In [1]: import numpy as np

In [2]: np.set_printoptions(precision=2, suppress=True, linewidth=140)

In [3]: E = np.loadtxt("layer10.csv", delimiter=",")

In [4]: E
Out[4]: 
array([[ 1.4, -2. ,  1.7, -0.1,  0.3,  0.2,  1.6, -0.3,  1.2,  1.1,  0.6,  0. ],
       [-1.5, -1.1, -0.4,  1.9,  1.4,  1. , -0.5, -1.5, -0.6,  1.3, -0.8, -0.7],
       [-0.8,  0.6,  0.5, -0.9, -0.8,  1.3, -0.4,  1.2, -1.2,  0.3,  0.4, -0.3],
       [-0.4,  0.5, -0.2, -0.5, -1.9,  1.4,  2.7,  2. , -0.2, -1.4, -0.1, -0.1],
       [ 0.5,  0.5, -0.8,  1.4,  0.7,  2.7, -1.5,  0.5, -0.7,  1. , -1. , -0.3],
       [ 0.2, -0.7,  0.3, -0.2,  1.4, -0.9, -2. ,  1.8,  0. , -1.2,  1. , -0.1],
       [ 1.4,  0.2, -0.6,  0.4,  0.6, -1.4,  0. ,  0.8,  0. ,  0. , -1.5, -1.2],
       [ 0.3, -1.3,  0.3,  1.4, -0.4,  1.7, -0.9,  0.6,  0.2, -1.1, -0.3, -0.9],
       [ 0.2, -0.4,  0.3, -0.7, -0.4,  2. ,  0.1,  0.8,  0.1,  0.6, -0.8, -1.2],
       [-0.6, -0.2, -0.1,  0.5,  0.1, -0.8, -0.4, -0.5, -0.7,  0.5,  0.8,  2.2],
       [-0.6,  0.7,  0.5,  1. , -0.2, -1.1,  0.3,  0.2,  0.4,  2.5, -1.1,  0.9],
       [ 0.2,  1. , -0.8,  1.3,  1.3,  1.3, -0.4,  1.8, -0.1, -0.9, -0.4,  0.2]])

In [5]: x = np.array([2, 0, -5, -1, 5, -5, 2, 0, 3, 3, -1, 3])

In [6]: y = E @ x

In [7]: beta, lr = np.zeros(12), 1 / np.linalg.norm(E, 2) ** 2

In [8]: for i in range(3):
   ...:     beta -= lr * E.T @ (E @ beta - y)
   ...:     if i % 1 == 0: print(i, round(np.linalg.norm(E @ beta - y), 2))
   ...: 
0 15.39
1 11.11
2 8.7

In [9]: beta
Out[9]: array([ 1.59,  1.04, -0.76,  0.83,  2.68, -5.49,  0.51, -1.14,  1.28,  1.79, -0.9 ,  1.71])

In [10]: np.allclose(E, E.T)
Out[10]: False

In [11]: round(float(np.abs(np.linalg.eigvals(E)).max()), 2)
Out[11]: 3.41

In [12]: (E + E.T) / 2
Out[12]: 
array([[ 1.4 , -1.75,  0.45, -0.25,  0.4 ,  0.2 ,  1.5 ,  0.  ,  0.7 ,  0.25,  0.  ,  0.1 ],
       [-1.75, -1.1 ,  0.1 ,  1.2 ,  0.95,  0.15, -0.15, -1.4 , -0.5 ,  0.55, -0.05,  0.15],
       [ 0.45,  0.1 ,  0.5 , -0.55, -0.8 ,  0.8 , -0.5 ,  0.75, -0.45,  0.1 ,  0.45, -0.55],
       [-0.25,  1.2 , -0.55, -0.5 , -0.25,  0.6 ,  1.55,  1.7 , -0.45, -0.45,  0.45,  0.6 ],
       [ 0.4 ,  0.95, -0.8 , -0.25,  0.7 ,  2.05, -0.45,  0.05, -0.55,  0.55, -0.6 ,  0.5 ],
       [ 0.2 ,  0.15,  0.8 ,  0.6 ,  2.05, -0.9 , -1.7 ,  1.75,  1.  , -1.  , -0.05,  0.6 ],
       [ 1.5 , -0.15, -0.5 ,  1.55, -0.45, -1.7 ,  0.  , -0.05,  0.05, -0.2 , -0.6 , -0.8 ],
       [ 0.  , -1.4 ,  0.75,  1.7 ,  0.05,  1.75, -0.05,  0.6 ,  0.5 , -0.8 , -0.05,  0.45],
       [ 0.7 , -0.5 , -0.45, -0.45, -0.55,  1.  ,  0.05,  0.5 ,  0.1 , -0.05, -0.2 , -0.65],
       [ 0.25,  0.55,  0.1 , -0.45,  0.55, -1.  , -0.2 , -0.8 , -0.05,  0.5 ,  1.65,  0.65],
       [ 0.  , -0.05,  0.45,  0.45, -0.6 , -0.05, -0.6 , -0.05, -0.2 ,  1.65, -1.1 ,  0.25],
       [ 0.1 ,  0.15, -0.55,  0.6 ,  0.5 ,  0.6 , -0.8 ,  0.45, -0.65,  0.65,  0.25,  0.2 ]])
